% python3 -q
>>> import numpy as np
>>> np.set_printoptions(precision=1, suppress=True, linewidth=100)
>>> E = np.loadtxt("test7.csv", delimiter=",")
>>> E
array([[ 0.,  0.,  2.,  0.,  0.,  0.,  0.,  0.,  0.,  0.],
       [ 0.,  0.,  0.,  0.,  0.,  0.,  0.,  1.,  0.,  0.],
       [ 0.,  0.,  0.,  0.,  0.,  0.,  0.,  0.,  0.,  0.],
       [ 0.,  0.,  0.,  0.,  3.,  0.,  0.,  0.,  0.,  0.],
       [ 0., -2.,  0.,  0.,  0.,  0.,  0.,  0.,  0.,  0.],
       [ 0.,  0.,  0.,  0.,  0.,  0., -1.,  0.,  0.,  0.],
       [ 0.,  0.,  0.,  0.,  0.,  0.,  0.,  0.,  0.,  0.],
       [ 0.,  0.,  0.,  2.,  0.,  0.,  0.,  0.,  0.,  0.],
       [ 0.,  0.,  0.,  0.,  0.,  0.,  0.,  0.,  0.,  0.],
       [ 0.,  0.,  0.,  0.,  0., -2.,  0.,  0.,  0.,  0.]])
>>> # columns 0 and 8 are equal
>>> U, s, Vt = np.linalg.svd(E)
>>> s
array([3., 2., 2., 2., 2., 1., 1., 0., 0., 0.])
>>> np.argmax(s[:-1] / (s[1:] + 1e-6)) + 1
np.int64(7)
>>> out = U[:, :7] @ np.diag(s[:7]) @ Vt[:7]
>>> np.round(np.linalg.norm(E - out) / np.linalg.norm(E), 1)
np.float64(0.0)
>>> out
array([[ 0.,  0.,  2.,  0.,  0.,  0.,  0.,  0.,  0.,  0.],
       [ 0.,  0.,  0.,  0.,  0.,  0.,  0.,  1.,  0.,  0.],
       [ 0.,  0.,  0.,  0.,  0.,  0.,  0.,  0.,  0.,  0.],
       [ 0.,  0.,  0.,  0.,  3.,  0.,  0.,  0.,  0.,  0.],
       [ 0., -2.,  0.,  0.,  0.,  0.,  0.,  0.,  0.,  0.],
       [ 0.,  0.,  0.,  0.,  0.,  0., -1.,  0.,  0.,  0.],
       [ 0.,  0.,  0.,  0.,  0.,  0.,  0.,  0.,  0.,  0.],
       [ 0.,  0.,  0.,  2.,  0.,  0.,  0.,  0.,  0.,  0.],
       [ 0.,  0.,  0.,  0.,  0.,  0.,  0.,  0.,  0.,  0.],
       [ 0.,  0.,  0.,  0.,  0., -2.,  0.,  0.,  0.,  0.]])
